In [1]: import numpy as np

In [2]: np.set_printoptions(precision=2, suppress=True, linewidth=200)

In [3]: Y = np.array([[-1, -3, 3, -2, -3, -4]])

In [4]: M = Y.T @ Y

In [5]: print(M)
[[  1   3  -3   2   3   4]
 [  3   9  -9   6   9  12]
 [ -3  -9   9  -6  -9 -12]
 [  2   6  -6   4   6   8]
 [  3   9  -9   6   9  12]
 [  4  12 -12   8  12  16]]

In [6]: print(round(float(np.linalg.det(M)), 2))
0.0

In [7]: print(np.allclose(M @ M.T, M.T @ M))
True

In [8]: M.inv()
AttributeError: 'numpy.ndarray' object has no attribute 'inv'


In [9]: assert M == M.T
ValueError: The truth value of an array with more than one element is ambiguous. Use a.any() or a.all()


In [10]: print(np.round(np.sort(np.abs(np.linalg.eigvals(M))), 2) + 0)
[ 0.  0.  0.  0.  0. 48.]

In [11]: print(round(np.abs(np.linalg.eigvals(M)).max(), 2))
48.0

In [12]: ev, V = np.linalg.eigh(M)

In [13]: vec = np.array([-2, 1, 3, 2, -2, 1])

In [14]: print((np.sign(V[:, -1].round(6)) == np.sign(V[0, -1].round(6))).astype(int))
[1 1 0 1 1 1]

In [15]: print(np.abs(M).sum(axis=1).max(), round(np.abs(ev).max(), 2))
64 48.0

In [16]: print(round(vec @ M @ vec / (vec @ vec), 2), round(float(ev[0]), 2), round(ev[-1], 2))
1.57 -0.0 48.0

In [17]: print(np.round(np.linalg.eigvalsh(M[1:, 1:]), 2) + 0)
[ 0.  0.  0.  0. 47.]

In [18]: f = np.array([-3, 0, -1])

In [19]: print(np.polyval(f, M[2]))
[ -28 -244 -244 -109 -244 -433]

In [20]: r = np.linalg.matrix_rank(M)

In [21]: print(r)
1

In [22]: ns = np.linalg.svd(M)[2][r:].T

In [23]: print(np.linalg.matrix_rank(M.T @ M), np.linalg.matrix_rank(M @ M.T))
1 1

In [24]: print(ns.shape)
(6, 5)

In [25]: print([int(np.linalg.matrix_rank(M[:, :j + 1])) for j in range(6)])
[1, 1, 1, 1, 1, 1]

In [26]: m1 = np.load("arr.npy")

In [27]: print(m1)
[[0 0 0 0 0 1 0]
 [0 0 1 1 1 0 0]
 [0 1 0 1 1 0 0]
 [0 1 1 0 1 0 0]
 [0 1 1 1 0 0 0]
 [1 0 0 0 0 0 0]
 [0 0 0 0 0 0 0]]

In [28]: ev, V = np.linalg.eigvalsh(M)
ValueError: too many values to unpack (expected 2)


In [29]: ev, V = np.linalg.eigh(M)

In [30]: print(np.abs(V[:, -1]))
[0.14 0.43 0.43 0.29 0.43 0.58]

In [31]: print(np.unique(ev.round(6) + 0, return_counts=True)[1])
[5 1]

In [32]: print(np.round(V.T @ M @ V, 2) + 0)
[[ 0.  0.  0.  0.  0.  0.]
 [ 0.  0.  0.  0.  0.  0.]
 [ 0.  0.  0.  0.  0.  0.]
 [ 0.  0.  0.  0.  0.  0.]
 [ 0.  0.  0.  0.  0.  0.]
 [ 0.  0.  0.  0.  0. 48.]]

In [33]: print((ev > 1e-8).sum(), (ev < -1e-8).sum())
1 0

In [34]: print(V @ np.diag(ev) @ V.T)
[[  1.   3.  -3.   2.   3.   4.]
 [  3.   9.  -9.   6.   9.  12.]
 [ -3.  -9.   9.  -6.  -9. -12.]
 [  2.   6.  -6.   4.   6.   8.]
 [  3.   9.  -9.   6.   9.  12.]
 [  4.  12. -12.   8.  12.  16.]]

In [35]: print(np.linalg.eigvalsh(M + 4 * np.eye(6)))
[ 4.  4.  4.  4.  4. 52.]

In [36]: print(np.flatnonzero(np.linalg.matrix_power((m1 != 0) + (m1.T != 0) + np.eye(7), 7)[6]))
[6]

In [37]: print((np.linalg.matrix_power((m1 != 0) + (m1.T != 0) + np.eye(7), 7) > 0).astype(int))
[[1 0 0 0 0 1 0]
 [0 1 1 1 1 0 0]
 [0 1 1 1 1 0 0]
 [0 1 1 1 1 0 0]
 [0 1 1 1 1 0 0]
 [1 0 0 0 0 1 0]
 [0 0 0 0 0 0 1]]

In [38]: print(np.round(np.linalg.det(m1), 2))
0.0

In [39]: print(np.argsort(-np.linalg.norm(m1, axis=0).round(6), kind="stable")[:3])
[1 2 3]

In [40]: print(np.linalg.cond(m1) > 100)
True

In [41]: print(round(float(np.linalg.norm(m1, 2) / np.linalg.norm(m1)), 2))
0.8

In [42]: ev, V = np.linalg.eigvalsh(m1)
ValueError: too many values to unpack (expected 2)


In [43]: ev, V = np.linalg.eigh(m1)

In [44]: print(np.linalg.eigvalsh(m1 @ m1))
[0. 1. 1. 1. 1. 1. 9.]

In [45]: print(ev)
[-1. -1. -1. -1.  0.  1.  3.]

In [46]: print(np.round(V.T @ V, 2) + 0)
[[1. 0. 0. 0. 0. 0. 0.]
 [0. 1. 0. 0. 0. 0. 0.]
 [0. 0. 1. 0. 0. 0. 0.]
 [0. 0. 0. 1. 0. 0. 0.]
 [0. 0. 0. 0. 1. 0. 0.]
 [0. 0. 0. 0. 0. 1. 0.]
 [0. 0. 0. 0. 0. 0. 1.]]

In [47]: print(np.unique(ev.round(6) + 0, return_counts=True)[1])
[4 1 1 1]

In [48]: print(np.round(ev.sum(), 2), np.trace(m1))
0.0 0

In [49]: print(np.linalg.eigvalsh(m1 + -1 * np.eye(7)))
[-2. -2. -2. -2. -1.  0.  2.]

In [50]: print(np.round(V @ np.diag(ev) @ V.T, 2) + 0)
[[0. 0. 0. 0. 0. 1. 0.]
 [0. 0. 1. 1. 1. 0. 0.]
 [0. 1. 0. 1. 1. 0. 0.]
 [0. 1. 1. 0. 1. 0. 0.]
 [0. 1. 1. 1. 0. 0. 0.]
 [1. 0. 0. 0. 0. 0. 0.]
 [0. 0. 0. 0. 0. 0. 0.]]

In [51]: left, sv, Vh = np.linalg.svd(m1)

In [52]: V = Vh[:(sv > 1e-8).sum()]

In [53]: rng = np.random.default_rng(529)

In [54]: vec = m1[2] + 2 * m1[1] + rng.integers(2) * np.eye(7)[2]

In [55]: print(vec)
[0. 1. 2. 3. 3. 0. 0.]

In [56]: print(np.linalg.matrix_rank(np.vstack([m1, vec])))
6

In [57]: print(np.diag(V.T @ V))
[1. 1. 1. 1. 1. 1. 0.]

In [58]: E = rng.normal(size=(10, 8))

In [59]: E = 20 * E / np.linalg.norm(E, axis=1, keepdims=True)

In [60]: print(E)
[[  8.92  -7.47  -1.03  13.5    0.74   2.86   0.37  -8.51]
 [ -5.1   -2.97  16.73   8.12  -1.81   3.45  -0.13   2.  ]
 [  6.48  -3.75  11.11  13.57   4.21   2.78  -2.62  -2.03]
 [ -5.49   7.16  -7.67   9.55   5.49  -0.18 -11.75  -0.48]
 [  6.98   1.     0.71 -11.84  -5.95  -1.27 -11.92  -5.51]
 [ -0.18   5.64   6.81   7.95  -5.2    8.57  -0.82  12.54]
 [  9.3    6.08   3.31 -11.85  -6.67  -8.35  -0.82   3.21]
 [ -5.73   4.07   0.21   5.93  -8.3    0.83  14.2   -6.64]
 [ 14.11   2.07   6.28  -1.79  -1.61  -9.64  -5.83  -4.94]
 [  5.67   7.2  -11.06   5.93   0.75  -7.64   2.12   9.76]]

In [61]: W1 = np.array([[1, 0, -1],
    ...:     [0, 0, -2],
    ...:     [1, 2, -2],
    ...:     [2, -2, 0],
    ...:     [2, 0, 2],
    ...:     [0, 0, 0],
    ...:     [-1, -1, -2],
    ...:     [-2, 1, 0]])

In [62]: c = np.array([-9, -1, 0])

In [63]: hid = np.maximum(E @ W1 + c, 0)

In [64]: print((hid > 0).mean(axis=0))
[0.5 0.5 0.3]

In [65]: cent = np.array([[-1, -2, 3], [-2, 2, 0], [2, -3, 1]])

In [66]: print((hid @ cent).round(6).argmax(axis=1))
[2 2 2 2 1 1 1 0 2 0]

In [67]: print(W1 @ cent)
[[ -3   1   2]
 [ -4   6  -2]
 [ -9   8   1]
 [  2  -8   6]
 [  2 -10   8]
 [  0   0   0]
 [ -1   6  -5]
 [  0   6  -6]]

In [68]: vec = np.array([2, 2, 1, 2, 1, 1, 2, 2])

In [69]: rhs = E @ vec

In [70]: print(np.linalg.solve(E.T @ E, E.T @ rhs))
[2. 2. 1. 2. 1. 1. 2. 2.]

In [71]: print(np.linalg.lstsq(E, rhs)[0])
[2. 2. 1. 2. 1. 1. 2. 2.]

In [72]: print(rhs)
[ 16.21  22.21  41.41  -4.4  -49.1   60.45   0.1   16.4    2.28  43.4 ]

In [73]: rhs = rhs + 0.3 * rng.normal(size=10)

In [74]: print(rhs)
[ 15.91  21.63  41.22  -4.61 -49.57  60.26   0.2   16.69   2.13  43.42]

In [75]: c, *_ = np.linalg.lstsq(E, rhs)

In [76]: print([round(float(np.linalg.norm(np.linalg.solve(E.T @ E + lam * np.eye(8), E.T @ rhs))), 2) for lam in (0, 1, 10, 100)])
[4.86, 4.76, 4.31, 3.49]

In [77]: print(np.round(E.T @ (rhs - E @ c), 2) + 0)
[0. 0. 0. 0. 0. 0. 0. 0.]

In [78]: Y = np.c_[E[:, :4] @ np.array([[3, 0, 2, 2], [-2, -1, 3, 2], [0, 2, -3, -3], [1, 3, -2, 2]]), np.array([2, 2, 3, 3, 0, 1, 1, -5, -2, 2])]

In [79]: print(Y)
[[ 55.21  45.92 -28.5   32.98   2.  ]
 [ -1.24  60.8  -85.56 -50.1    2.  ]
 [ 40.52  66.68 -58.75  -0.71   3.  ]
 [-21.24   6.15  14.4   45.45   3.  ]
 [  7.11 -35.1   38.5   -9.88   0.  ]
 [ -3.87  31.82 -19.76   6.39   1.  ]
 [  3.88 -35.02  50.6   -2.89   1.  ]
 [-19.4   14.16 -11.75   7.91  -5.  ]
 [ 36.4    5.11  19.18   9.93  -2.  ]
 [  8.55 -11.51  54.24  70.78   2.  ]]

In [80]: print(np.linalg.matrix_rank(Y))
5

In [81]: print(np.round(np.linalg.lstsq(E, Y[:, 0])[0], 2) + 0)
[ 3. -2.  0.  1.  0.  0.  0.  0.]

In [82]: f = np.array([1, 0, 1])

In [83]: print(np.cross(E[8, :3], E[0, :3]))
[  44.82   70.54 -123.93]

In [84]: print(np.polyval(f, E[8]))
[200.18   5.29  40.47   4.22   3.58  93.89  34.94  25.43]

In [85]: vec = np.array([-3, -3, 3, -1, 3, -7, 7, -6])

In [86]: rhs = E @ vec

In [87]: c, lr = np.zeros(8), 1 / np.linalg.norm(E, 2) ** 2

In [88]: for i in range(4):
    ...:     c -= lr * E.T @ (E @ c - rhs)
    ...:     if i % 1 == 0: print(i, round(np.linalg.norm(E @ c - rhs), 2))
    ...: 
0 152.34
1 107.49
2 83.9
3 70.25

In [89]: print(c)
[-1.14 -2.95  1.22 -1.18  0.33 -2.43  5.77 -5.32]

In [90]: J = np.loadtxt("sample16.csv", delimiter=",")

In [91]: print(J)
[[  6.33   4.16  -1.43  -8.85  -4.78  -8.61  -6.7   -9.24   0.34   0.17]
 [  5.1    3.9    0.41  -8.42  -3.44  -9.93  -4.03 -11.68  -1.36  -0.08]
 [  4.43   5.05  -0.53 -10.06  -5.68  -9.09  -5.15  -8.19  -0.05   0.47]
 [  4.81   5.43  -0.55  -9.99  -4.45 -10.39  -4.22 -11.08  -0.95   0.43]
 [  5.51   5.57  -0.27  -8.43  -5.25 -11.06  -5.05 -10.74  -0.17  -1.2 ]
 [  7.06   5.22  -0.02 -10.86  -6.75  -8.27  -4.03  -8.05  -0.51  -1.26]
 [  4.6    4.18   0.22 -10.5   -4.67  -9.87  -5.59 -10.    -0.05  -0.05]
 [  5.15   5.18  -0.95  -9.89  -4.21 -10.78  -4.94 -10.7    1.47  -0.55]
 [  4.01   6.78   0.92 -10.89  -5.49 -10.83  -5.82 -11.01  -0.19  -0.41]
 [  3.     5.26   1.04  -9.58  -3.02  -8.36  -5.29  -9.29  -0.92  -1.22]]

In [92]: gram = E.T @ E

In [93]: print(np.linalg.eigvalsh(gram)[::-1])
[1235.1   835.8   645.17  524.17  442.65  181.34  123.05   12.72]

In [94]: print(round(float(np.trace(gram)), 2), (E ** 2).sum())
4000.0 4000.0

In [95]: print(np.allclose(gram, gram.T))
True
